$ python3 -q
>>> import numpy as np
>>> import numpy.linalg as la
>>> np.set_printoptions(suppress=True, linewidth=100)
>>> def rnd(a):
...     return np.round(a, 3) + 0
... 
>>> data = np.loadtxt("run18.csv", delimiter=",")
>>> data
array([[0., 0., 0., 0., 0., 0.],
       [2., 1., 0., 0., 0., 0.],
       [0., 0., 1., 0., 0., 0.],
       [2., 1., 0., 2., 0., 0.],
       [2., 1., 1., 0., 0., 0.],
       [1., 2., 1., 2., 0., 0.]])
>>> [round(float(x), 3) for x in la.svd(data, compute_uv=False)[:3]]
[4.918, 2.016, 1.503]
>>> rnd(la.norm(data, 2) / la.norm(data))
np.float64(0.883)
>>> la.matrix_rank(data, rtol=0.1)
np.int64(4)
>>> np.allclose(data @ data.T, data.T @ data)
False
>>> rnd(la.matrix_power(data, 4))
array([[ 0.,  0.,  0.,  0.,  0.,  0.],
       [ 2.,  1.,  0.,  0.,  0.,  0.],
       [ 0.,  0.,  1.,  0.,  0.,  0.],
       [30., 15.,  0., 16.,  0.,  0.],
       [ 2.,  1.,  1.,  0.,  0.,  0.],
       [32., 16.,  1., 16.,  0.,  0.]])
>>> (data + data.T) / 2
array([[0. , 1. , 0. , 1. , 1. , 0.5],
       [1. , 1. , 0. , 0.5, 0.5, 1. ],
       [0. , 0. , 1. , 0. , 0.5, 0.5],
       [1. , 0.5, 0. , 2. , 0. , 1. ],
       [1. , 0.5, 0.5, 0. , 0. , 0. ],
       [0.5, 1. , 0.5, 1. , 0. , 0. ]])
>>> la.determinant(data)
Traceback (most recent call last):
  File "<python-input-12>", line 1, in <module>
    la.determinant(data)
    ^^^^^^^^^^^^^^
AttributeError: module 'numpy.linalg' has no attribute 'determinant'
>>> data @ data
array([[0., 0., 0., 0., 0., 0.],
       [2., 1., 0., 0., 0., 0.],
       [0., 0., 1., 0., 0., 0.],
       [6., 3., 0., 4., 0., 0.],
       [2., 1., 1., 0., 0., 0.],
       [8., 4., 1., 4., 0., 0.]])
>>> rnd(np.abs(la.eigvals(data)).max())
np.float64(2.0)
>>> np.trace(data)
np.float64(4.0)
>>> x = np.array([1, -3, -1, -2, 0, 2])
>>> h = np.maximum(data @ x, 0)
>>> np.maximum(data @ (3 * x), 0)
array([0., 0., 0., 0., 0., 0.])
>>> np.maximum(data @ x, 0) - np.maximum(-data @ x, 0)
array([  0.,  -1.,  -1.,  -5.,  -2., -10.])
>>> np.flatnonzero(h > 1e-9)
array([], dtype=int64)
>>> r0 = np.array([-2, 1])
>>> np.cross(data[3, :3], data[2, :3])
array([ 1., -2.,  0.])
>>> rnd(np.sort(la.eigvals(data)))
array([0., 0., 0., 1., 1., 2.])
>>> try:
...     la.inv(data)
... except la.LinAlgError as e:
...     print("failed:", e)
... 
failed: Singular matrix
>>> la.matrix_rank(data - data[0, 0] * np.eye(6))
np.int64(4)
>>> E = np.load("out11.npy")
>>> E
array([[ 1,  0,  0,  0,  0],
       [-1,  1,  0,  0,  0],
       [ 0,  2,  1,  0,  0],
       [ 1,  2, -2,  1,  0],
       [ 1,  1,  0,  1,  1]])
>>> rng = np.random.default_rng(1956)
>>> labels = rng.permutation(5)
>>> other = E[:, labels] * rng.choice([-1, 1], 5)
>>> other
array([[ 0,  0,  0,  1,  0],
       [-1,  0,  0, -1,  0],
       [-2, -1,  0,  0,  0],
       [-2,  2,  1,  1,  0],
       [-1,  0,  1,  1, -1]])
>>> Uu, _, Vt = la.svd(E.T @ other)
>>> labels
array([1, 2, 3, 0, 4])
>>> rnd(Uu @ Vt)
array([[ 0.,  0.,  0.,  1.,  0.],
       [-1.,  0.,  0.,  0.,  0.],
       [ 0., -1.,  0.,  0.,  0.],
       [ 0.,  0.,  1.,  0.,  0.],
       [ 0.,  0.,  0.,  0., -1.]])
>>> other = E + rng.integers(-2, 3, (5, 4)) @ rng.integers(-2, 3, (4, 5))
>>> other
array([[ 2, -2, -1,  2, -2],
       [-5,  0,  2,  2,  3],
       [ 9, -2,  4,  2, -6],
       [ 1,  4,  4,  5,  2],
       [ 3,  3, -3,  3, -2]])
>>> np.abs(other - E).sum(axis=1)
array([ 8, 12, 24, 14, 12])
>>> r0 = np.array([0, 0])
>>> np.convolve(other[3], r0)
array([0, 0, 0, 0, 0, 0])
>>> np.cross(other[3, :3], other[4, :3])
array([-24,  15,  -9])
>>> np.polyval(r0, other[3])
array([0, 0, 0, 0, 0])
>>> x = np.array([2, -1, 1, -2, 2])
>>> target = E @ x
>>> beta, lr = np.zeros(5), 1 / la.norm(E, 2) ** 2
>>> for i in range(60):
...     beta -= lr * E.T @ (E @ beta - target)
...     if i % 10 == 0: print(i, round(la.norm(E @ beta - target), 3))
... 
0 3.466
10 0.435
20 0.23
30 0.205
40 0.197
50 0.194
>>> rnd(la.cond(E))
np.float64(45.444)
>>> Uu, s, Vt = la.svd(E)
>>> np.argmax(s[:-1] / (s[1:] + 1e-6)) + 1
np.int64(4)
>>> rnd(s)
array([3.637, 2.273, 1.667, 0.907, 0.08 ])
>>> other = Uu[:, :4] @ np.diag(s[:4]) @ Vt[:4]
>>> rnd(la.norm(E - other, 2)), rnd(s[4])
(np.float64(0.08), np.float64(0.08))
>>> rnd(np.abs(E - other).max())
np.float64(0.043)
>>> la.matrix_rank(other)
np.int64(4)
>>> mat = np.load("arr.npy")
>>> mat
array([[ 0,  0, 34, 27,  0, 21],
       [ 0,  0, 14, 39, 11, 56],
       [ 0,  0, 45, 23,  0, 11],
       [ 0,  0, 45, 35, 21,  2],
       [ 0,  0, 63, 19,  0,  2],
       [ 0,  0, 21, 37,  0,  1],
       [ 0,  0, 37, 11,  0,  1],
       [ 4,  0, 22, 29,  0,  0],
       [ 0,  0, 25, 45,  0, 10],
       [ 0,  0, 33,  9, 20, 27],
       [ 0,  0, 47, 45, 13,  2],
       [ 0,  0, 12, 43,  0,  0],
       [ 0,  0,  1, 27,  0, 31],
       [ 0,  0, 58, 25,  0, 22],
       [ 0,  0, 34, 19, 37, 34],
       [ 0,  0, 21, 31,  0, 45],
       [ 0,  0, 36, 21,  0,  0],
       [ 0,  0, 10, 39,  0, 34],
       [ 0,  0, 15, 13,  0, 11],
       [ 0,  0, 31, 37,  0,  6],
       [ 0,  0, 10, 31,  0, 22],
       [ 0,  0, 45,  5, 29, 10],
       [ 0,  0, 45, 39,  0, 35],
       [ 0,  0, 49, 25, 13, 10],
       [20,  0, 28, 13,  0,  0],
       [ 0,  0, 27, 47, 20, 23],
       [ 0,  0, 33,  9, 20, 27],
       [ 0,  0, 28, 45, 12, 39],
       [ 0,  0, 24, 17,  0,  2]])
>>> la.matrix_rank(mat)
np.int64(5)
>>> np.abs(mat).max()
np.int64(63)
>>> np.count_nonzero(mat)
np.int64(95)
>>> np.unravel_index(np.abs(mat).argmax(), mat.shape)
(np.int64(4), np.int64(2))
>>> rnd(la.norm(mat))
np.float64(283.88)
>>> rnd(mat.mean(axis=0))
array([ 0.828,  0.   , 30.793, 27.759,  6.759, 16.69 ])
>>> mat.shape
(29, 6)
>>> mat.sum(axis=1)
array([ 82, 120,  79, 103,  84,  59,  49,  55,  80,  89, 107,  55,  59, 105, 124,  97,  57,  83,
        39,  74,  63,  89, 119,  97,  61, 117,  89, 124,  43])
